In [1]: import numpy as np

In [2]: from numpy import linalg as LA

In [3]: np.set_printoptions(precision=2, suppress=True, linewidth=140)

In [4]: tidy = lambda a: np.round(a, 2) + 0

In [5]: K = np.loadtxt("a.csv", delimiter=",")

In [6]: tidy(K)
Out[6]: 
array([[-2.42,  1.65,  2.5 ,  0.61,  1.13,  0.48,  0.89,  1.13,  0.2 ,  0.73, -2.38],
       [-2.92,  1.07,  0.44,  1.28,  0.63,  0.58,  0.33, -1.58, -2.88, -1.33,  0.26],
       [-3.31,  1.6 ,  1.57,  1.22,  1.02,  0.66,  0.69, -0.57, -1.97, -0.59, -1.01],
       [-1.9 ,  1.5 ,  2.53,  0.35,  1.05,  0.38,  0.86,  1.53,  0.84,  1.05, -2.55],
       [ 3.3 , -1.65, -1.7 , -1.19, -1.05, -0.66, -0.72,  0.41,  1.8 ,  0.48,  1.17],
       [ 3.25, -1.43, -1.15, -1.28, -0.88, -0.65, -0.56,  1.01,  2.41,  0.92,  0.51],
       [-1.77,  1.45,  2.52,  0.29,  1.02,  0.35,  0.84,  1.61,  0.99,  1.12, -2.58],
       [ 1.38, -1.31, -2.46, -0.12, -0.94, -0.28, -0.8 , -1.83, -1.37, -1.3 ,  2.61],
       [-2.41,  1.65,  2.5 ,  0.6 ,  1.13,  0.48,  0.89,  1.13,  0.21,  0.73, -2.38],
       [ 1.56, -1.38, -2.49, -0.2 , -0.98, -0.31, -0.82, -1.73, -1.2 , -1.22,  2.6 ],
       [-0.38,  0.89,  2.15, -0.28,  0.68,  0.08,  0.64,  2.19,  2.17,  1.63, -2.51],
       [ 3.06, -1.75, -2.2 , -0.97, -1.15, -0.61, -0.85, -0.33,  0.91, -0.1 ,  1.84],
       [-2.66,  0.87,  0.08,  1.24,  0.48,  0.53,  0.21, -1.81, -3.02, -1.49,  0.63],
       [-2.71,  1.72,  2.42,  0.76,  1.16,  0.54,  0.89,  0.84, -0.23,  0.49, -2.21],
       [-2.95,  1.75,  2.29,  0.9 ,  1.16,  0.59,  0.87,  0.51, -0.67,  0.24, -1.98],
       [-1.1 , -0.14, -1.36,  0.81, -0.2 ,  0.22, -0.31, -2.33, -2.93, -1.81,  1.95],
       [ 3.12, -1.74, -2.13, -1.02, -1.15, -0.62, -0.83, -0.21,  1.07,  0.  ,  1.74],
       [-3.21,  1.38,  1.04,  1.29,  0.85,  0.64,  0.53, -1.11, -2.5 , -0.99, -0.39],
       [ 1.27,  0.04,  1.23, -0.86,  0.13, -0.25,  0.26,  2.32,  2.99,  1.8 , -1.84],
       [ 2.64, -1.7 , -2.45, -0.72, -1.15, -0.53, -0.89, -0.92,  0.11, -0.55,  2.26],
       [ 2.12, -0.48,  0.53, -1.11, -0.21, -0.42,  0.  ,  2.12,  3.12,  1.69, -1.22],
       [-2.64,  0.85,  0.05,  1.23,  0.47,  0.53,  0.2 , -1.83, -3.03, -1.5 ,  0.66],
       [ 2.51, -1.68, -2.48, -0.65, -1.14, -0.5 , -0.89, -1.04, -0.07, -0.65,  2.33],
       [-2.89,  1.74,  2.33,  0.86,  1.16,  0.58,  0.87,  0.6 , -0.55,  0.31, -2.05],
       [-2.93,  1.09,  0.46,  1.28,  0.63,  0.59,  0.34, -1.57, -2.87, -1.32,  0.24],
       [ 2.37, -1.64, -2.51, -0.58, -1.12, -0.47, -0.89, -1.17, -0.27, -0.76,  2.4 ],
       [ 1.76, -0.25,  0.85, -1.01, -0.06, -0.35,  0.12,  2.23,  3.1 ,  1.76, -1.51],
       [-0.54, -0.44, -1.71,  0.62, -0.4 ,  0.11, -0.45, -2.34, -2.7 , -1.78,  2.22],
       [ 2.92, -1.08, -0.45, -1.28, -0.63, -0.58, -0.34,  1.58,  2.88,  1.33, -0.25],
       [ 1.45, -1.34, -2.47, -0.15, -0.95, -0.29, -0.81, -1.79, -1.31, -1.27,  2.61],
       [ 0.43,  0.5 ,  1.77, -0.58,  0.43, -0.09,  0.47,  2.33,  2.65,  1.77, -2.26],
       [-3.15,  1.74,  2.1 ,  1.03,  1.14,  0.63,  0.83,  0.15, -1.14, -0.04, -1.7 ],
       [-3.23,  1.71,  1.95,  1.11,  1.11,  0.65,  0.79, -0.08, -1.42, -0.22, -1.49],
       [-1.94,  1.51,  2.53,  0.37,  1.05,  0.39,  0.86,  1.5 ,  0.8 ,  1.03, -2.54],
       [ 0.47,  0.48,  1.75, -0.59,  0.42, -0.09,  0.47,  2.33,  2.67,  1.77, -2.25],
       [-3.27,  1.69,  1.87,  1.14,  1.09,  0.65,  0.77, -0.2 , -1.56, -0.31, -1.38],
       [-2.84,  1.74,  2.36,  0.83,  1.16,  0.57,  0.88,  0.67, -0.46,  0.36, -2.1 ],
       [ 3.31, -1.63, -1.67, -1.2 , -1.04, -0.66, -0.71,  0.45,  1.85,  0.51,  1.13]])

In [7]: # null space of dimension 9

In [8]: np.argsort(-LA.norm(K, axis=0).round(6), kind="stable")[:3]
Out[8]: array([0, 8, 2])

In [9]: LA.matrix_rank(K, rtol=0.1)
Out[9]: np.int64(2)

In [10]: [round(float(x), 2) for x in LA.svd(K, compute_uv=False)[:3]]
Out[10]: [24.2, 19.09, 0.0]

In [11]: U, sv, Vt = LA.svd(K)

In [12]: V = Vt[:(sv > 1e-8).sum()]

In [13]: rng = np.random.default_rng(34)

In [14]: x = K[36] + 2 * K[1] + rng.integers(2) * np.eye(11)[4]

In [15]: tidy(x)
Out[15]: array([-8.68,  3.89,  3.25,  3.4 ,  2.42,  1.74,  1.55, -2.49, -6.22, -2.3 , -1.59])

In [16]: LA.matrix_rank(np.vstack([K, x]))
Out[16]: np.int64(2)

In [17]: np.allclose(K[:-1].T @ LA.lstsq(K[:-1].T, K[-1])[0], K[-1])
Out[17]: True

In [18]: m1 = np.loadtxt("dump.csv", delimiter=",")

In [19]: m1
Out[19]: 
array([[ 3.,  1.,  3.,  0., -2., -3.,  1.],
       [ 0.,  5.,  3.,  5.,  1.,  5.,  2.],
       [ 0.,  2.,  5.,  1.,  5.,  2.,  0.],
       [ 0.,  3.,  2.,  4.,  3.,  0.,  2.],
       [ 0.,  1.,  4.,  0.,  3.,  5.,  4.],
       [ 0.,  5.,  5.,  2.,  3.,  5.,  4.],
       [ 0.,  3.,  4.,  4.,  5.,  1.,  4.]])

In [20]: r0, g = m1[3], m1[6]

In [21]: r0 @ r0
Out[21]: np.float64(42.0)

In [22]: p = (r0 @ g) / (r0 @ r0) * r0

In [23]: tidy(LA.norm(r0 + g) ** 2 + LA.norm(r0 - g) ** 2)
Out[23]: np.float64(250.0)

In [24]: tidy(g - p)
Out[24]: array([ 0.  , -1.  ,  1.33, -1.33,  1.  ,  1.  ,  1.33])

In [25]: tidy(p)
Out[25]: array([0.  , 4.  , 2.67, 5.33, 4.  , 0.  , 2.67])

In [26]: tidy((g - p) @ r0)
Out[26]: np.float64(0.0)

In [27]: E = np.load("block4.npy")

In [28]: E
Out[28]: 
array([[ 0,  8, -6,  2,  7, -5, -3],
       [-8,  0,  7,  2, -6,  6, -4],
       [ 6, -7,  0, -3, -2,  5,  0],
       [-2, -2,  3,  0,  0, -3,  5],
       [-7,  6,  2,  0,  0, -7,  2],
       [ 5, -6, -5,  3,  7,  0, -3],
       [ 3,  4,  0, -5, -2,  3,  0]])

In [29]: U, sv, Vt = LA.svd(E)

In [30]: V = Vt[:(sv > 1e-8).sum()]

In [31]: x = E[6] + 5 * E[1] + rng.integers(2) * np.eye(7)[3]

In [32]: x
Out[32]: array([-37.,   4.,  35.,   5., -32.,  33., -20.])

In [33]: tidy(np.diag(V.T @ V))
Out[33]: array([0.69, 0.98, 0.62, 0.93, 0.99, 0.88, 0.91])

In [34]: tidy(V.T @ V)
Out[34]: 
array([[ 0.69, -0.08, -0.34, -0.15,  0.05,  0.2 ,  0.17],
       [-0.08,  0.98, -0.08, -0.04,  0.01,  0.05,  0.04],
       [-0.34, -0.08,  0.62, -0.16,  0.05,  0.22,  0.19],
       [-0.15, -0.04, -0.16,  0.93,  0.02,  0.09,  0.08],
       [ 0.05,  0.01,  0.05,  0.02,  0.99, -0.03, -0.03],
       [ 0.2 ,  0.05,  0.22,  0.09, -0.03,  0.88, -0.11],
       [ 0.17,  0.04,  0.19,  0.08, -0.03, -0.11,  0.91]])
